$ python -q
>>> import numpy as np
>>> from numpy import linalg as LA
>>> np.set_printoptions(precision=2, suppress=True, linewidth=160, floatmode="fixed")
>>> def tidy(a):
...     return np.round(a, 2) + 0
... 
>>> arr = np.load("mat.npy")
>>> arr
array([[-1,  1, -5, -4, -1],
       [ 0,  5, -3,  2,  3],
       [ 0,  0,  3,  5, -5],
       [ 0,  0,  0,  4, -2],
       [ 0,  0,  0,  0,  5]])
>>> np.einsum("ii->", arr)
np.int64(16)
>>> tidy(LA.det(2 * arr)), tidy(LA.det(arr))
(np.float64(-9600.0), np.float64(-300.0))
>>> tidy(LA.eigvals(arr))
array([-1.00,  5.00,  3.00,  4.00,  5.00])
>>> tidy(LA.det(arr[::-1]))
np.float64(-300.0)
>>> rng = np.random.default_rng(89285)
>>> idx = rng.permutation(5)
>>> A2 = arr[:, idx] * rng.choice([-1, 1], 5)
>>> A2
array([[ 1,  4,  1, -1, -5],
       [-3, -2,  5,  0, -3],
       [ 5, -5,  0,  0,  3],
       [ 2, -4,  0,  0,  0],
       [-5,  0,  0,  0,  0]])
>>> left, _, Vh = LA.svd(arr.T @ A2)
>>> tidy(left @ Vh)
array([[ 0.00,  0.00,  0.00,  1.00,  0.00],
       [ 0.00,  0.00,  1.00,  0.00,  0.00],
       [ 0.00,  0.00,  0.00,  0.00,  1.00],
       [ 0.00, -1.00,  0.00,  0.00,  0.00],
       [-1.00,  0.00,  0.00,  0.00,  0.00]])
>>> tidy(LA.lstsq(arr, A2)[0])
array([[ 0.00,  0.00,  0.00,  1.00,  0.00],
       [ 0.00,  0.00,  1.00,  0.00,  0.00],
       [ 0.00,  0.00,  0.00,  0.00,  1.00],
       [ 0.00, -1.00,  0.00,  0.00,  0.00],
       [-1.00,  0.00,  0.00,  0.00,  0.00]])
>>> idx
array([4, 3, 1, 0, 2])
>>> x0 = np.array([1, 3, 3, 0, -2])
>>> rhs = arr @ x0
>>> beta, lr = np.zeros(5), 1 / LA.norm(arr, 2) ** 2
>>> for i in range(150):
...     beta -= lr * arr.T @ (arr @ beta - rhs)
...     if i % 50 == 0: print(i, round(LA.norm(arr @ beta - rhs), 2))
... 
0 7.66
50 1.73
100 0.44
>>> tidy(beta)
array([ 0.74,  2.98,  3.01,  0.02, -1.98])
>>> A2 = arr + rng.integers(-2, 3, (5, 4)) @ rng.integers(-2, 3, (4, 5))
>>> A2
array([[ -5,  -5,  -4,  -4,   2],
       [  4,   5,  -1,   4,  -1],
       [-10,   8,   5,   2,  -2],
       [  8,  -2,   0,   7,  -7],
       [ -2,   2,   3,  -1,   5]])
>>> np.abs(A2 - arr).sum(axis=1)
array([14, 12, 26, 18,  8])
>>> A2 - arr
array([[ -4,  -6,   1,   0,   3],
       [  4,   0,   2,   2,  -4],
       [-10,   8,   2,  -3,   3],
       [  8,  -2,   0,   3,  -5],
       [ -2,   2,   3,  -1,   0]])
>>> feats = np.loadtxt("m.csv", delimiter=",")
>>> feats
array([[ 1.00,  3.00,  0.00,  0.00],
       [-1.00, -2.00,  0.00,  0.00],
       [ 0.00,  0.00,  1.00,  3.00],
       [ 0.00,  0.00, -1.00, -2.00]])
>>> # 2 blocks once reordered
>>> LA.norm(feats, axis=1).argmax()
np.int64(0)
>>> tidy(LA.norm(feats[0] - feats[2]))
np.float64(4.47)
>>> tidy(LA.norm(feats, 1)), tidy(LA.norm(feats, np.inf))
(np.float64(5.0), np.float64(4.0))
>>> tidy(LA.norm(feats, 2))
np.float64(3.86)
>>> feats[0] @ feats[2]
np.float64(0.0)
>>> tidy(LA.norm(feats[0], 1)), tidy(LA.norm(feats[0], np.inf))
(np.float64(4.0), np.float64(3.0))
>>> idx = rng.permutation(4)
>>> A2 = feats[:, idx] * rng.choice([-1, 1], 4)
>>> A2
array([[ 0.00,  1.00,  0.00, -3.00],
       [ 0.00, -1.00,  0.00,  2.00],
       [ 3.00,  0.00,  1.00, -0.00],
       [-2.00,  0.00, -1.00, -0.00]])
>>> left, _, Vh = LA.svd(feats.T @ A2)
>>> tidy(LA.lstsq(feats, A2)[0])
array([[ 0.00,  1.00,  0.00,  0.00],
       [ 0.00,  0.00,  0.00, -1.00],
       [ 0.00,  0.00,  1.00,  0.00],
       [ 1.00,  0.00,  0.00,  0.00]])
>>> tidy(left @ Vh)
array([[ 0.00,  1.00,  0.00,  0.00],
       [ 0.00,  0.00,  0.00, -1.00],
       [ 0.00,  0.00,  1.00,  0.00],
       [ 1.00,  0.00,  0.00,  0.00]])
>>> idx
array([3, 0, 2, 1])
>>> P = np.triu(np.array([[0, 6, 1, 3], [8, 1, 7, 7], [9, 3, 8, 0], [4, 7, 9, 5]]), 1) + np.eye(4)
>>> A2 = P @ feats @ LA.inv(P)
>>> LA.matrix_rank(A2)
np.int64(4)
>>> A2
array([[  -5.00,   21.00, -144.00, -135.00],
       [  -1.00,    4.00,  -27.00,  -18.00],
       [   0.00,    0.00,    1.00,    3.00],
       [   0.00,    0.00,   -1.00,   -2.00]])
>>> tidy(LA.eigvals(feats))
array([-0.50+0.87j, -0.50-0.87j, -0.50+0.87j, -0.50-0.87j])
>>> tidy(LA.det(2 * feats)), tidy(LA.det(feats))
(np.float64(16.0), np.float64(1.0))
>>> np.einsum("ii->", feats)
np.float64(-2.0)
>>> tidy(LA.det(feats))
np.float64(1.0)
>>> feats @ feats
array([[-2.00, -3.00,  0.00,  0.00],
       [ 1.00,  1.00,  0.00,  0.00],
       [ 0.00,  0.00, -2.00, -3.00],
       [ 0.00,  0.00,  1.00,  1.00]])
>>> np.flatnonzero(LA.matrix_power((feats != 0) + (feats.T != 0) + np.eye(4), 4)[0])
array([0, 1])
>>> tidy(np.sort(LA.eigvals(feats).real))
array([-0.50, -0.50, -0.50, -0.50])
>>> mat = np.load("test3.npy")
>>> mat
array([[ 1, -2,  1, -2,  0, -2,  1],
       [ 3,  1,  3, -1,  0,  1,  2],
       [ 1,  0,  2, -1,  0,  0,  2],
       [ 5,  0,  4, -3,  3, -1, -2],
       [-1, -1,  2, -2, -1, -1,  0],
       [ 0,  0,  2, -2, -1,  0,  0],
       [ 0,  0,  0,  0,  0,  0,  0],
       [ 2,  1, -1,  0,  2, -2, -4],
       [ 2, -1,  2, -1,  1,  1, -2],
       [ 2,  1,  2, -1,  0,  1,  2],
       [ 2, -2,  3, -3,  0, -2,  3],
       [ 2, -4,  5, -5,  0, -2, -1],
       [-2, -1,  0, -1, -1, -1, -2],
       [ 1, -2,  3, -4, -1, -2,  1],
       [ 3, -3,  3, -3,  1, -1, -1],
       [ 2,  1,  0, -1,  2, -2, -2],
       [ 0,  0,  2, -2, -1,  0,  0],
       [ 0, -2,  2, -2,  0,  0, -4],
       [ 2, -1,  1,  0,  1,  1, -4],
       [ 3,  1,  4, -4,  1, -2,  0],
       [ 3, -1,  0, -2,  2, -4, -3],
       [-2, -1,  0, -1, -1, -1, -2],
       [ 0,  0,  0,  0,  0,  0,  0],
       [-1, -1,  2, -2, -1, -1,  0],
       [-1, -1,  2, -2, -1, -1,  0],
       [ 3,  1,  2, -2,  2, -2,  0],
       [ 2, -1,  1,  0,  1,  1, -4],
       [ 4,  2,  2, -2,  2, -1,  0],
       [ 1,  0,  2, -1,  0,  0,  2],
       [-2, -1,  0, -1, -1, -1, -2],
       [ 0,  0,  2, -2, -1,  0,  0]])
>>> # rows 5 and 16 are equal
>>> idx = mat[:, 3] > np.median(mat[:, 3])
>>> u = mat[idx].mean(axis=0) - mat[~idx].mean(axis=0)
>>> ((mat - mat.mean(axis=0)) @ u > 0).astype(int)
array([0, 0, 1, 0, 0, 1, 1, 1, 1, 1, 0, 0, 1, 0, 0, 1, 1, 1, 1, 0, 0, 1, 1, 0, 0, 0, 1, 0, 1, 1, 1])
>>> idx.astype(int)
array([0, 1, 1, 0, 0, 0, 1, 1, 1, 1, 0, 0, 1, 0, 0, 1, 0, 0, 1, 0, 0, 1, 1, 0, 0, 0, 1, 0, 1, 1, 0])
>>> tidy(u)
array([-0.63,  0.74, -1.55,  1.95,  0.05,  1.15, -0.65])
